>>> import numpy as np
>>> import numpy.linalg as la
>>> np.set_printoptions(precision=2, suppress=True, linewidth=120, legacy="1.25")
>>> A = np.load("sample2.npy")
>>> A
array([[0, 0, 0, 0],
       [0, 0, 0, 1],
       [0, 0, 0, 1],
       [0, 1, 1, 0]])
>>> # column 2 repeats column 1
>>> rk = la.matrix_rank(A)
>>> rk
2
>>> null = la.svd(A)[2][rk:].T
>>> [int(la.matrix_rank(A[:, :j + 1])) for j in range(4)]
[0, 1, 1, 2]
>>> null.shape
(4, 2)
>>> data = np.tanh(np.array([[-1.0, 0.3],
...     [0.9, 0.4],
...     [-0.2, -0.3],
...     [0.2, -0.5],
...     [0.0, -1.3],
...     [0.4, -0.9],
...     [-1.5, 1.1],
...     [-0.2, 1.6],
...     [0.0, 0.8],
...     [0.6, -1.9],
...     [0.0, 0.3],
...     [-1.1, -0.7],
...     [-1.6, -0.8],
...     [-1.5, -0.7],
...     [1.7, -1.1]]) @ np.array([[0.8, 0.4, -1.6], [-0.1, -1.3, 0.9]]))
>>> data
array([[-0.68, -0.66,  0.95],
       [ 0.59, -0.16, -0.79],
       [-0.13,  0.3 ,  0.05],
       [ 0.21,  0.62, -0.65],
       [ 0.13,  0.93, -0.82],
       [ 0.39,  0.87, -0.9 ],
       [-0.86, -0.97,  1.  ],
       [-0.31, -0.97,  0.94],
       [-0.08, -0.78,  0.62],
       [ 0.58,  0.99, -0.99],
       [-0.03, -0.37,  0.26],
       [-0.67,  0.44,  0.81],
       [-0.83,  0.38,  0.95],
       [-0.81,  0.3 ,  0.94],
       [ 0.9 ,  0.97, -1.  ]])
>>> cen = (data - data.mean(axis=0)) / data.std(axis=0)
>>> np.argwhere(np.abs(cen) > 2)
array([], shape=(0, 2), dtype=int64)
>>> beta = la.lstsq(np.delete(cen, 2, axis=1), cen[:, 2])[0]
>>> np.round(1 - np.var(cen[:, 2] - np.delete(cen, 2, axis=1) @ beta), 2)
0.93
>>> np.abs(beta).argmax()
0
>>> beta
array([-0.77, -0.32])
>>> round(la.norm(data[10], 1), 2), round(float(la.norm(data[10], np.inf)), 2)
(0.66, 0.37)
>>> round(la.norm(data, 1), 2), round(la.norm(data, np.inf), 2)
(11.68, 2.87)
>>> rng = np.random.default_rng(61)
>>> z = rng.permutation(4)
>>> z
array([0, 2, 1, 3])
>>> B = A[z][:, z]
>>> np.sort(np.abs(la.eigvals(B)))
array([0.  , 0.  , 1.41, 1.41])
>>> np.diag(B)
array([0, 0, 0, 0])
>>> B
array([[0, 0, 0, 0],
       [0, 0, 0, 1],
       [0, 0, 0, 1],
       [0, 1, 1, 0]])
>>> np.trace(B)
0
>>> m1 = np.load("case7.npy")
>>> m1
array([[39,  1, -5, 23],
       [ 1, 44, 28, 15],
       [-5, 28, 67, -8],
       [23, 15, -8, 84]])
>>> # symmetric, so the eigenvalues are real
>>> w, evecs = la.eig(m1)
>>> w
array([30.14, 20.14, 97.67, 86.04])
>>> np.sort(la.eigvals(m1 @ m1))
array([ 405.55,  908.63, 7403.67, 9540.15])
>>> proj = np.triu(np.array([[-3, 1, 2, 0], [1, 3, 0, 1], [-3, 1, 3, 0], [3, 3, 2, -3]]), 1) + np.eye(4)
>>> B = proj @ m1 @ la.inv(proj)
>>> la.matrix_rank(B)
4
>>> q = m1.astype(float).copy()
>>> for j in range(4):
...     q[:, j] -= q[:, :j] @ (q[:, :j].T @ q[:, j])
...     q[:, j] /= la.norm(q[:, j])
... 
>>> np.round(q.T @ m1, 2) + 0
array([[ 45.56,   6.32, -15.06,  63.3 ],
       [  0.  ,  53.91,  57.1 ,  24.47],
       [  0.  ,   0.  ,  43.3 , -31.11],
       [  0.  ,   0.  ,   0.  ,  47.97]])
>>> np.round(q.T @ q, 2) + 0
array([[1., 0., 0., 0.],
       [0., 1., 0., 0.],
       [0., 0., 1., 0.],
       [0., 0., 0., 1.]])
>>> F = np.array([[4, 5, 6, 7, 8],
...     [9, 10, 11, 12, 13],
...     [14, 15, 16, 17, 18],
...     [19, 20, 21, 22, 23],
...     [24, 25, 26, 27, 28]])
>>> # rows and columns are dependent
>>> B = np.array([[1, -1], [1, -2], [-2, -2], [3, 2], [-2, 2]])
>>> la.matrix_rank(np.vstack([F, B.T]))
4
>>> np.einsum("ik,kj->ij", F, B)
array([[  2,   4],
       [  7,  -1],
       [ 12,  -6],
       [ 17, -11],
       [ 22, -16]])
>>> B @ F
Traceback (most recent call last):
  File "<python-input-47>", line 1, in <module>
    B @ F
    ~~^~~
ValueError: matmul: Input operand 1 has a mismatch in its core dimension 0, with gufunc signature (n?,k),(k,m?)->(n?,m?) (size 5 is different from 2)
>>> np.vstack([F, B.T]).shape
(7, 5)
>>> rk = la.matrix_rank(F)
>>> rk
2
>>> null = la.svd(F)[2][rk:].T
>>> np.round(null @ null.T, 2) + 0
array([[ 0.4, -0.4, -0.2,  0. ,  0.2],
       [-0.4,  0.7, -0.2, -0.1,  0. ],
       [-0.2, -0.2,  0.8, -0.2, -0.2],
       [ 0. , -0.1, -0.2,  0.7, -0.4],
       [ 0.2,  0. , -0.2, -0.4,  0.4]])
>>> np.argsort(-la.norm(F, axis=0).round(6), kind="stable")[:3]
array([4, 3, 2])
>>> la.matrix_rank(F, rtol=0.1)
1
>>> round(la.norm(F[3] - F[4]), 2)
11.18
>>> la.norm(F, axis=0)
array([35.07, 37.08, 39.12, 41.17, 43.24])
>>> F[3] @ F[4]
2740
>>> la.norm(F, axis=1)
array([13.78, 24.8 , 35.92, 47.06, 58.22])
>>> round(float(la.norm(F, "nuc")), 2)
90.55
>>> np.round(la.norm(F, 2), 2)
87.7
>>> la.norm(F, axis=1).argmax()
4
>>> round(la.norm(F) ** 2 / la.norm(F, 2) ** 2, 2)
1.0
>>> round(float(la.norm(F[3], 1)), 2), round(la.norm(F[3], np.inf), 2)
(105.0, 23.0)
>>> z = rng.permutation(5)
>>> z
array([4, 1, 3, 0, 2])
>>> B = F[z][:, z]
>>> np.round(la.det(B), 2), np.round(la.det(F[z]), 2)
(-0.0, -0.0)
>>> np.diag(B)
array([28, 10, 22,  4, 16])
>>> B
array([[28, 25, 27, 24, 26],
       [13, 10, 12,  9, 11],
       [23, 20, 22, 19, 21],
       [ 8,  5,  7,  4,  6],
       [18, 15, 17, 14, 16]])
>>> np.trace(B)
80
>>> feats = np.load("block16.npy")
>>> feats
array([[  0.5,  -0.2,   1.3,   0.4],
       [  1.9,   1. ,  -1.4,   0.1],
       [  0. ,  -0.6,   0.5,  -1.4],
       [  0. ,   0.2,   1.8,   0.7],
       [  1.1,  -0.3,   0.4,   0.7],
       [ -0.5,   0.7,   0.8,  -0.7],
       [ -0.5,  -0.8,   0.3,  -1.3],
       [  1.9,  -0.7,   1.1,  -1. ],
       [  0.6,  -0.3,  -2.7,   0.2],
       [ -1.2,  -0.3,   0.3,  -0.5],
       [  0.8,  -0.6,   0.7,  -1.4],
       [ -1.4,  -2. ,  -1.1,  -0.2],
       [ -0.5,   0.4,   1. ,   0.7],
       [  0.3,  -0.5,  -0.5,   2.3],
       [  0.6,  -0.6,   1.1,  -1.9],
       [ -2.2,   1.8,  -1.1,   0.6],
       [  0.3,   1.8,   0.3,   0.6],
       [  0.6,   0. ,   0.4,  -0.6],
       [  0. ,  -1.1,   0.7,  -0.4],
       [ -1.2,  -0.7,   0.4,  -1.9],
       [  0.4,   1.2,  -1.4,   0. ],
       [  2.4,  -0.7,   0.7,   0.8],
       [-24. ,  -6. ,   6. ,  -8. ]])
>>> # row 22 is much longer than the rest
>>> q, evecs = la.qr(feats[:, :3])[0], la.qr(feats[:, 3:])[0]
>>> s = la.svd(q.T @ evecs, compute_uv=False)
>>> round(float(la.norm(q @ q.T - evecs @ evecs.T, 2)), 2)
1.0
>>> q, Rm = la.qr(feats)
>>> np.round(np.trace(q @ q.T), 2)
4.0
>>> np.abs(np.diag(Rm))
array([24.55,  4.59,  5.11,  4.44])
>>> np.allclose(Rm.T @ Rm, feats.T @ feats)
True
>>> x = np.array([1, 3, 3, 0])
>>> y = feats @ x
>>> np.round(la.solve(feats.T @ feats, feats.T @ y), 2) + 0
array([1., 3., 3., 0.])
>>> np.round(la.lstsq(feats, y)[0], 2) + 0
array([1., 3., 3., 0.])
>>> y = y + 0.05 * rng.normal(size=23)
>>> y
array([  3.85,   0.64,  -0.39,   6.03,   1.44,   3.95,  -2.03,   3.24,  -8.45,  -1.23,   1.16, -10.66,   3.78,  -2.66,
         2.08,  -0.09,   6.57,   1.84,  -1.17,  -2.16,  -0.18,   2.36, -24.  ])
>>> beta, *_ = la.lstsq(feats, y)
>>> np.round(la.norm(y - feats @ beta), 2)
0.23
>>> beta.round()
array([1., 3., 3., 0.])
>>> W0 = np.load("mat.npy")
>>> W0
array([[ 0,  2,  3,  4],
       [-3, -1,  0,  1],
       [-1,  1,  2,  3]])
>>> # null space of dimension 2
>>> Uu, s, vt = la.svd(W0)
>>> evecs = vt[:(s > 1e-8).sum()]
>>> x = W0[2] + -2 * W0[0] + rng.integers(2) * np.eye(4)[1]
>>> x
array([-1., -2., -4., -5.])
>>> np.round(la.norm(x - evecs.T @ evecs @ x), 2)
0.86
>>> evecs.T @ evecs
array([[ 0.83,  0.31,  0.06, -0.2 ],
       [ 0.31,  0.26,  0.23,  0.2 ],
       [ 0.06,  0.23,  0.31,  0.4 ],
       [-0.2 ,  0.2 ,  0.4 ,  0.6 ]])
>>> la.matrix_rank(np.vstack([W0, x]))
3
>>> Uu, s, vt = la.svd(W0)
>>> np.argmax(s[:-1] / (s[1:] + 1e-6)) + 1
2
>>> s.round(2) + 0
array([6.62, 3.34, 0.  ])
>>> B = Uu[:, :2] @ np.diag(s[:2]) @ vt[:2]
>>> B.round(2) + 0
array([[ 0.,  2.,  3.,  4.],
       [-3., -1.,  0.,  1.],
       [-1.,  1.,  2.,  3.]])
>>> round(la.norm(W0 - B, 2), 2), round(float(s[2]), 2)
(0.0, 0.0)
>>> la.matrix_rank(W0, rtol=0.05)
2
>>> la.matrix_rank(B)
2
>>> x = np.array([5, 5, 3, 3])
>>> a = np.maximum(W0 @ x, 0)
>>> W0 * (a > 1e-9)[:, None]
array([[ 0,  2,  3,  4],
       [ 0,  0,  0,  0],
       [-1,  1,  2,  3]])
>>> np.tanh(W0 @ x)
array([ 1., -1.,  1.])
>>> W0.T @ a
array([-15,  77, 123, 169])
>>> np.flatnonzero(a > 1e-9)
array([0, 2])
>>> mat = np.loadtxt("dump.csv", delimiter=",")
>>> mat
array([[-3.,  1., -2.],
       [ 1.,  2.,  0.],
       [ 2., -1., -2.],
       [ 2., 11., -2.]])
>>> # row 3 is much longer than the rest
>>> B = np.c_[mat[:, :1] @ np.array([[4]]), np.array([-4, 5, 5, -9])]
>>> B
array([[-12.,  -4.],
       [  4.,   5.],
       [  8.,   5.],
       [  8.,  -9.]])
>>> np.round(la.norm(B - mat @ la.lstsq(mat, B)[0], axis=0), 2) + 0
array([0.  , 5.77])
>>> la.matrix_rank(np.c_[mat, B])
4
>>> np.round(la.lstsq(mat, B[:, 0])[0], 2) + 0
array([4., 0., 0.])
>>> t3 = np.stack([B, 3 * B, B[::-1]])
>>> la.matrix_rank(t3.reshape(3, -1))
2
>>> la.norm(t3, axis=(1, 2))
array([20.86, 62.57, 20.86])
>>> (t3 @ B.T).shape
(3, 4, 4)
>>> K = np.load("test1.npy")
>>> K
array([[ 5,  6,  7,  8,  9],
       [10, 11, 12, 13, 14],
       [15, 16, 17, 18, 19],
       [20, 21, 22, 23, 24],
       [25, 26, 27, 28, 29]])
>>> # null space of dimension 3
>>> np.round(np.poly(K), 2) + 0
array([   1.,  -85., -250.,    0.,    0.,    0.])
>>> np.round(la.eigvals(K), 2) + 0
array([87.85+0.j, -2.85+0.j,  0.  +0.j,  0.  +0.j,  0.  +0.j])
>>> np.einsum("ij,ji->", K, K)
7725
>>> x = np.array([5, 8, 3, 0, 0])
>>> a = np.maximum(K @ x, 0)
>>> np.maximum(K @ x, 0) - np.maximum(-K @ x, 0)
array([ 94, 174, 254, 334, 414])
>>> np.tanh(K @ x)
array([1., 1., 1., 1., 1.])
>>> [round(float(x), 2) for x in la.svd(K, compute_uv=False)[:3]]
[92.29, 2.71, 0.0]
>>> la.matrix_rank(K, rtol=0.1)
1
>>> np.unravel_index(np.abs(mat).argmax(), mat.shape)
(3, 1)
>>> mat.sum(axis=0)
array([ 2., 13., -6.])
>>> np.diff(mat, axis=0)
array([[ 4.,  1.,  2.],
       [ 1., -3., -2.],
       [ 0., 12.,  0.]])
>>> np.abs(mat).max()
11.0
>>> mat.sum(axis=1)
array([-4.,  3., -1., 11.])
>>> r0, r1 = K[4], K[3]
>>> r0 @ r0
3655
>>> p = (r0 @ r1) / (r0 @ r0) * r0
>>> r1 - p
array([-0.38, -0.2 , -0.01,  0.17,  0.36])
>>> la.matrix_rank(np.outer(r0, r1))
1
>>> np.outer(r0, r1)
array([[500, 525, 550, 575, 600],
       [520, 546, 572, 598, 624],
       [540, 567, 594, 621, 648],
       [560, 588, 616, 644, 672],
       [580, 609, 638, 667, 696]])
